$ python -q
>>> import numpy as np
>>> np.set_printoptions(precision=3, suppress=True, linewidth=160)
>>> mat = np.load("sample11.npy")
>>> mat
array([[ 1, -1,  1],
       [ 1,  0,  0],
       [ 1,  1,  1],
       [ 1,  2,  4]])
>>> proj = mat @ np.linalg.solve(mat.T @ mat, mat.T)
>>> np.round(np.linalg.eigvalsh(proj), 3) + 0
array([0., 1., 1., 1.])
>>> np.trace(proj)
np.float64(3.0)
>>> round(np.linalg.norm(mat), 3)
np.float64(5.292)
>>> mat.shape
(4, 3)
>>> np.linalg.svd(mat, compute_uv=False)
array([4.896, 1.694, 1.078])
>>> mat.mean(axis=0)
array([1. , 0.5, 1.5])
>>> mat.sum(axis=0)
array([4, 2, 6])
>>> np.count_nonzero(mat)
np.int64(10)
>>> x = np.array([0, 0, 0])
>>> y = mat @ x
>>> np.linalg.lstsq(mat, y)[0]
array([0., 0., 0.])
>>> np.round(np.linalg.pinv(mat) @ mat, 3) + 0
array([[1., 0., 0.],
       [0., 1., 0.],
       [0., 0., 1.]])
>>> np.linalg.solve(mat.T @ mat, mat.T @ y)
array([ 0.,  0., -0.])
>>> rng = np.random.default_rng(426)
>>> y = y + 0.02 * rng.normal(size=4)
>>> y
array([ 0.004,  0.011,  0.019, -0.01 ])
>>> coef, *_ = np.linalg.lstsq(mat, y)
>>> [round(float(np.linalg.norm(np.linalg.solve(mat.T @ mat + lam * np.eye(3), mat.T @ y))), 2) for lam in (0, 1, 10, 100)]
[0.02, 0.01, 0.0, 0.0]
>>> Y = np.array([[3, 6, 1], [2, 0, 2], [7, 7, 7], [4, 3, 9], [1, 5, 8]])
>>> A = Y.T @ Y
>>> A
array([[ 79,  84, 100],
       [ 84, 119, 122],
       [100, 122, 199]])
>>> # equal to its transpose
>>> np.poly(A)
array([      1.,    -397.,   16863., -150419.])
>>> np.kron(np.eye(2, dtype=int), A)
array([[ 79,  84, 100,   0,   0,   0],
       [ 84, 119, 122,   0,   0,   0],
       [100, 122, 199,   0,   0,   0],
       [  0,   0,   0,  79,  84, 100],
       [  0,   0,   0,  84, 119, 122],
       [  0,   0,   0, 100, 122, 199]])
>>> np.einsum("ii->", A)
np.int64(397)
>>> ev, V = np.linalg.eigh(A)
>>> np.linalg.eigvalsh(A @ A)
array([   155.273,   1189.148, 122538.579])
>>> round(float(ev.sum()), 3), np.trace(A)
(397.0, np.int64(397))
>>> np.round(V.T @ A @ V, 3) + 0
array([[ 12.461,   0.   ,   0.   ],
       [  0.   ,  34.484,   0.   ],
       [  0.   ,   0.   , 350.055]])
>>> np.unique(ev.round(6) + 0, return_counts=True)[1]
array([1, 1, 1])
>>> ev
array([ 12.461,  34.484, 350.055])
>>> np.linalg.svd(A, compute_uv=False)
array([350.055,  34.484,  12.461])
>>> np.round(V.T @ V, 3) + 0
array([[1., 0., 0.],
       [0., 1., 0.],
       [0., 0., 1.]])
>>> np.abs(V[:, -1]).round(6).argmax()
np.int64(2)
>>> E = np.load("x.npy")
>>> E
array([[ 0.02 , -0.98 ,  0.196],
       [-0.98 ,  0.02 ,  0.196],
       [ 0.196,  0.196,  0.961]])
>>> blk = np.stack([mat, 4 * mat, mat[::-1]])
>>> np.linalg.matrix_rank(blk.reshape(3, -1))
np.int64(2)
>>> blk.shape
(3, 4, 3)
>>> np.linalg.matrix_rank(blk)
array([3, 3, 3])
>>> blk.sum(axis=0)
array([[ 6, -3,  9],
       [ 6,  1,  1],
       [ 6,  5,  5],
       [ 6,  9, 21]])
>>> np.linalg.norm(blk, axis=(1, 2))
array([ 5.292, 21.166,  5.292])
